$ ipython --no-banner

In [1]: import numpy as np

In [2]: import numpy.linalg as la

In [3]: np.set_printoptions(precision=2, suppress=True, linewidth=200)

In [4]: def rd(a):
   ...:     return np.round(a, 2) + 0
   ...: 

In [5]: feats = np.loadtxt("w.csv", delimiter=",")

In [6]: feats
Out[6]: 
array([[10.,  0., 16.,  0.],
       [ 0.,  8.,  0., 13.],
       [ 9.,  0.,  6.,  8.],
       [11.,  0., 12.,  2.],
       [ 5.,  9.,  6.,  0.],
       [ 4.,  3., 10.,  8.],
       [ 1.,  5.,  0., 12.],
       [13.,  0., 10.,  0.],
       [ 5.,  4.,  0.,  5.],
       [ 0.,  7.,  0., 16.],
       [10.,  0., 17.,  5.],
       [ 4., 13.,  6.,  0.],
       [ 1., 15.,  4.,  2.]])

In [7]: vec = np.array([0, 1, -1, 1])

In [8]: y = feats @ vec

In [9]: rd(la.pinv(feats) @ feats)
Out[9]: 
array([[1., 0., 0., 0.],
       [0., 1., 0., 0.],
       [0., 0., 1., 0.],
       [0., 0., 0., 1.]])

In [10]: y
Out[10]: array([-16.,  21.,   2., -10.,   3.,   1.,  17., -10.,   9.,  23., -12.,   7.,  13.])

In [11]: rd(la.solve(feats.T @ feats, feats.T @ y))
Out[11]: array([ 0.,  1., -1.,  1.])

In [12]: rng = np.random.default_rng(651)

In [13]: y = y + 0.02 * rng.normal(size=13)

In [14]: rd(y)
Out[14]: array([-15.97,  21.02,   2.03, -10.  ,   2.97,   1.  ,  17.  ,  -9.99,   9.01,  23.02, -12.01,   6.98,  13.  ])

In [15]: c, *_ = la.lstsq(feats, y)

In [16]: [round(float(la.norm(la.solve(feats.T @ feats + lam * np.eye(4), feats.T @ y))), 2) for lam in (0, 1, 10, 100)]
Out[16]: [1.73, 1.73, 1.69, 1.46]

In [17]: c.round()
Out[17]: array([ 0.,  1., -1.,  1.])

In [18]: rd(feats.T @ (y - feats @ c))
Out[18]: array([0., 0., 0., 0.])

In [19]: rd(la.norm(y - feats @ c))
Out[19]: np.float64(0.05)

In [20]: Y = np.c_[feats[:, :1] @ np.array([[-2]]), np.array([3, 0, -3, 1, -3, -4, 1, -5, -3, -1, 0, 1, 5])]

In [21]: Y
Out[21]: 
array([[-20.,   3.],
       [  0.,   0.],
       [-18.,  -3.],
       [-22.,   1.],
       [-10.,  -3.],
       [ -8.,  -4.],
       [ -2.,   1.],
       [-26.,  -5.],
       [-10.,  -3.],
       [  0.,  -1.],
       [-20.,   0.],
       [ -8.,   1.],
       [ -2.,   5.]])

In [22]: la.matrix_rank(np.c_[feats, Y])
Out[22]: np.int64(5)

In [23]: rd(la.lstsq(feats, Y[:, 0])[0])
Out[23]: array([-2.,  0.,  0.,  0.])

In [24]: rd(la.norm(la.qr(feats)[0].T @ Y, axis=0) ** 2 / ((Y ** 2).sum(axis=0) + 1e-12))
Out[24]: array([1.  , 0.38])

In [25]: rd(la.norm(Y - feats @ la.lstsq(feats, Y)[0], axis=0))
Out[25]: array([0.  , 8.14])

In [26]: O, vecs = la.qr(feats[:, :2])[0], la.qr(feats[:, 2:])[0]

In [27]: sigma = la.svd(O.T @ vecs, compute_uv=False)

In [28]: rd(la.norm(O @ O.T - vecs @ vecs.T, 2))
Out[28]: np.float64(0.9)

In [29]: rd(np.degrees(np.arccos(sigma.clip(0, 1))))
Out[29]: array([22.94, 64.07])

In [30]: J = np.loadtxt("a.csv", delimiter=",")

In [31]: J
Out[31]: 
array([[0., 0., 1., 1.],
       [0., 0., 1., 1.],
       [1., 1., 0., 1.],
       [1., 1., 1., 0.]])

In [32]: J.sum(axis=0)
Out[32]: array([2., 2., 3., 3.])

In [33]: np.argwhere(np.triu(J))
Out[33]: 
array([[0, 2],
       [0, 3],
       [1, 2],
       [1, 3],
       [2, 3]])

In [34]: J @ J
Out[34]: 
array([[2., 2., 1., 1.],
       [2., 2., 1., 1.],
       [1., 1., 3., 2.],
       [1., 1., 2., 3.]])

In [35]: Lm = np.diag(J.sum(axis=1)) - J

In [36]: rd(la.eigvalsh(Lm))
Out[36]: array([0., 2., 4., 4.])

In [37]: Lm @ np.ones(4)
Out[37]: array([0., 0., 0., 0.])

In [38]: f, g = J[0], J[2]

In [39]: f @ g
Out[39]: np.float64(1.0)

In [40]: f @ f
Out[40]: np.float64(2.0)

In [41]: p = (f @ g) / (f @ f) * f

In [42]: g - p
Out[42]: array([ 1. ,  1. , -0.5,  0.5])

In [43]: np.outer(f, g)
Out[43]: 
array([[0., 0., 0., 0.],
       [0., 0., 0., 0.],
       [1., 1., 0., 1.],
       [1., 1., 0., 1.]])

In [44]: (g - p) @ f
Out[44]: np.float64(0.0)

In [45]: p
Out[45]: array([0. , 0. , 0.5, 0.5])

In [46]: mat = np.tril(np.array([[2, 1, 3, 3, 3],
    ...:     [1, 0, 3, 2, 3],
    ...:     [2, 0, 0, 1, 1],
    ...:     [1, 0, 2, 2, 3],
    ...:     [1, 3, 1, 1, 3]]), -1) + np.eye(5, dtype=int)

In [47]: mat
Out[47]: 
array([[1, 0, 0, 0, 0],
       [1, 1, 0, 0, 0],
       [2, 0, 1, 0, 0],
       [1, 0, 2, 1, 0],
       [1, 3, 1, 1, 1]])

In [48]: # triangular, det is the product of the diagonal

In [49]: [int(la.matrix_rank(la.matrix_power(mat, p))) for p in range(1, 6)]
Out[49]: [5, 5, 5, 5, 5]

In [50]: rd(np.sort(la.eigvals(mat)))
Out[50]: array([1., 1., 1., 1., 1.])

In [51]: mat @ mat
Out[51]: 
array([[1, 0, 0, 0, 0],
       [2, 1, 0, 0, 0],
       [4, 0, 1, 0, 0],
       [6, 0, 4, 1, 0],
       [8, 6, 4, 2, 1]])

In [52]: np.prod(np.diag(mat)), rd(la.det(mat))
Out[52]: (np.int64(1), np.float64(1.0))

In [53]: F = np.load("x.npy")

In [54]: F
Out[54]: 
array([[ 3,  3, -2],
       [ 0,  2,  2],
       [ 3,  0,  2]])

In [55]: f = np.array([0, 0, 2])

In [56]: Y = F + np.outer(f, np.eye(3)[0])

In [57]: Y
Out[57]: 
array([[ 3.,  3., -2.],
       [ 0.,  2.,  2.],
       [ 5.,  0.,  2.]])

In [58]: W = np.array([[3, 5, -4, -2], [-3, 5, -2, -5], [1, -4, -2, 0]])

In [59]: c = np.array([2, 1, 1, 1])

In [60]: H = np.maximum(F @ W + c, 0)

In [61]: rd((H > 0).mean(axis=0))
Out[61]: array([0.33, 1.  , 0.  , 0.  ])

In [62]: W2 = np.array([[3, 8, 2], [5, 7, 6], [6, 2, 3], [2, 1, 1]])

In [63]: W @ W2
Out[63]: 
array([[  6,  49,  22],
       [ -6,   2,  13],
       [-29, -24, -28]])

In [64]: (H @ W2).round(6).argmax(axis=1)
Out[64]: array([1, 1, 1])

In [65]: U, sigma, Vh = la.svd(F, full_matrices=False)

In [66]: rd(np.abs(Vh[0]))
Out[66]: array([0.79, 0.61, 0.09])

In [67]: rd(U.T @ U)
Out[67]: 
array([[1., 0., 0.],
       [0., 1., 0.],
       [0., 0., 1.]])

In [68]: np.allclose(U * sigma @ Vh, F)
Out[68]: True

In [69]: (sigma > 1e-8).sum()
Out[69]: np.int64(3)

In [70]: blk = np.stack([F, -1 * F, F[::-1]])

In [71]: rd(la.norm(blk, axis=(1, 2)))
Out[71]: array([6.56, 6.56, 6.56])

In [72]: la.matrix_rank(blk.reshape(3, -1))
Out[72]: np.int64(2)

In [73]: (blk @ F.T).shape
Out[73]: (3, 3, 3)

In [74]: m1 = np.load("arr.npy")

In [75]: m1
Out[75]: 
array([[0, 0, 0, 1, 0, 0],
       [0, 0, 0, 0, 0, 1],
       [0, 0, 1, 0, 0, 0],
       [0, 0, 0, 0, 1, 0],
       [1, 0, 0, 0, 0, 0],
       [0, 1, 0, 0, 0, 0]])

In [76]: vec = np.array([-2, 2, 2, 1, -1, 2])

In [77]: rd(np.sort(np.abs(np.degrees(np.angle(la.eigvals(m1))))))
Out[77]: array([  0.,   0.,   0., 120., 120., 180.])

In [78]: rd(np.abs(la.eigvals(m1)))
Out[78]: array([1., 1., 1., 1., 1., 1.])

In [79]: rd(la.det(m1))
Out[79]: np.float64(-1.0)
